$ python3 -q
>>> import numpy as np
>>> from numpy import linalg as LA
>>> np.set_printoptions(precision=2, suppress=True, linewidth=140, legacy="1.25")
>>> F = np.array([[-0.9, 1.5, 0.2, -0.5, 0.8],
...     [0.6, 0.5, 0.4, 0.1, -0.1],
...     [1.9, -0.3, -1.5, -1.7, 1.2],
...     [-1.0, 1.0, -0.2, -0.7, -0.8]])
>>> F[:, 3] *= 5
>>> print(F)
[[-0.9  1.5  0.2 -2.5  0.8]
 [ 0.6  0.5  0.4  0.5 -0.1]
 [ 1.9 -0.3 -1.5 -8.5  1.2]
 [-1.   1.  -0.2 -3.5 -0.8]]
>>> # column 3 is much longer than the rest
>>> blk = np.stack([F, -1 * F, F[::-1]])
>>> print(LA.matrix_rank(blk.reshape(3, -1)))
2
>>> x = np.array([3, -2, 3, 0, -2])
>>> print((F * x).sum(axis=1))
[-6.7  2.2 -0.6 -4. ]
>>> print(F * x)
[[-2.7 -3.   0.6 -0.  -1.6]
 [ 1.8 -1.   1.2  0.   0.2]
 [ 5.7  0.6 -4.5 -0.  -2.4]
 [-3.  -2.  -0.6 -0.   1.6]]
>>> print(F @ (2 * x))
[-13.4   4.4  -1.2  -8. ]
>>> print(F @ x)
[-6.7  2.2 -0.6 -4. ]
>>> print(F @ np.ones(5))
[-0.9  1.9 -7.2 -4.5]
>>> print(F @ np.eye(5)[4])
[ 0.8 -0.1  1.2 -0.8]
>>> u = np.array([1, 1])
>>> print(np.array([np.convolve(row, u, "same") for row in F]))
[[ -0.9   0.6   1.7  -2.3  -1.7]
 [  0.6   1.1   0.9   0.9   0.4]
 [  1.9   1.6  -1.8 -10.   -7.3]
 [ -1.    0.    0.8  -3.7  -4.3]]
>>> print(np.cross(F[2, :3], F[0, :3]))
[2.19 0.97 2.58]
>>> x = np.array([0, -1, 2, 1, -1])
>>> h = np.maximum(F @ x, 0)
>>> print(F.T @ h)
[ 0.54  0.45  0.36  0.45 -0.09]
>>> print(h)
[0.  0.9 0.  0. ]
>>> print(np.maximum(F @ (3 * x), 0))
[0.  2.7 0.  0. ]
>>> feats = np.load("w.npy")
>>> print(feats)
[[ 0.7  -0.57 -0.2   0.5 ]
 [ 0.2   3.35  1.7  -0.5 ]
 [ 0.3   0.52  0.3  -1.3 ]
 [-0.3  -2.06 -1.1   0.5 ]
 [ 0.2  -0.02  0.    0.7 ]
 [-1.   -1.58 -0.8  -0.7 ]
 [ 0.9  -0.55 -0.2   0.3 ]
 [-1.    0.35  0.2  -0.2 ]
 [-0.1  -1.85 -1.    0.1 ]
 [-0.7  -0.82 -0.4  -0.1 ]
 [ 0.9  -0.12  0.   -0.6 ]
 [ 0.5  -0.13 -0.1  -0.3 ]
 [-0.9   1.64  0.9  -0.2 ]]
>>> x = np.array([-6, -9, 2, -7])
>>> h = np.maximum(feats @ x, 0)
>>> print(h)
[ 0.    0.    3.22 14.64  0.   23.52  0.    4.65 14.55 11.48  0.    0.07  0.  ]
>>> print(np.flatnonzero(h > 1e-9))
[ 2  3  5  7  8  9 11]
>>> u = np.array([2, 7, 8]) + 0.5
>>> M = np.outer(u, u) / (u @ u)
>>> print(M)
[[0.05 0.14 0.16]
 [0.14 0.42 0.47]
 [0.16 0.47 0.54]]
>>> # applying it twice changes nothing
>>> P = np.triu(np.array([[4, 3, 5], [8, 3, 5], [2, 5, 2]]), 1) + np.eye(3)
>>> B = P @ M @ LA.inv(P)
>>> print(LA.matrix_rank(B))
1
>>> print(np.trace(B), np.trace(M))
1.0 1.0
>>> print(np.round(np.poly(B), 2) + 0)
[ 1. -1.  0.  0.]
>>> print(B.round(2) + 0)
[[ 1.25  0.   -2.  ]
 [ 0.93  0.   -1.48]
 [ 0.16  0.   -0.25]]
>>> print(round(LA.det(B), 2))
-0.0
>>> print(P @ M - M @ P)
[[ 1.21  3.48  3.17]
 [ 0.79  1.95 -0.1 ]
 [ 0.   -0.47 -3.15]]
>>> print(np.round(LA.det(M[::-1]), 2))
0.0
>>> print(np.einsum("ii->", M))
1.0
>>> print(round(np.einsum("ij,ji->", M, M), 2))
1.0
>>> print(round(float(LA.eigvals(M).sum().real), 2))
1.0
>>> print(np.kron(np.eye(2, dtype=int), M))
[[0.05 0.14 0.16 0.   0.   0.  ]
 [0.14 0.42 0.47 0.   0.   0.  ]
 [0.16 0.47 0.54 0.   0.   0.  ]
 [0.   0.   0.   0.05 0.14 0.16]
 [0.   0.   0.   0.14 0.42 0.47]
 [0.   0.   0.   0.16 0.47 0.54]]
>>> print(round(LA.det(M.T), 2))
-0.0
>>> print(np.round(np.poly(M), 2) + 0)
[ 1. -1.  0.  0.]
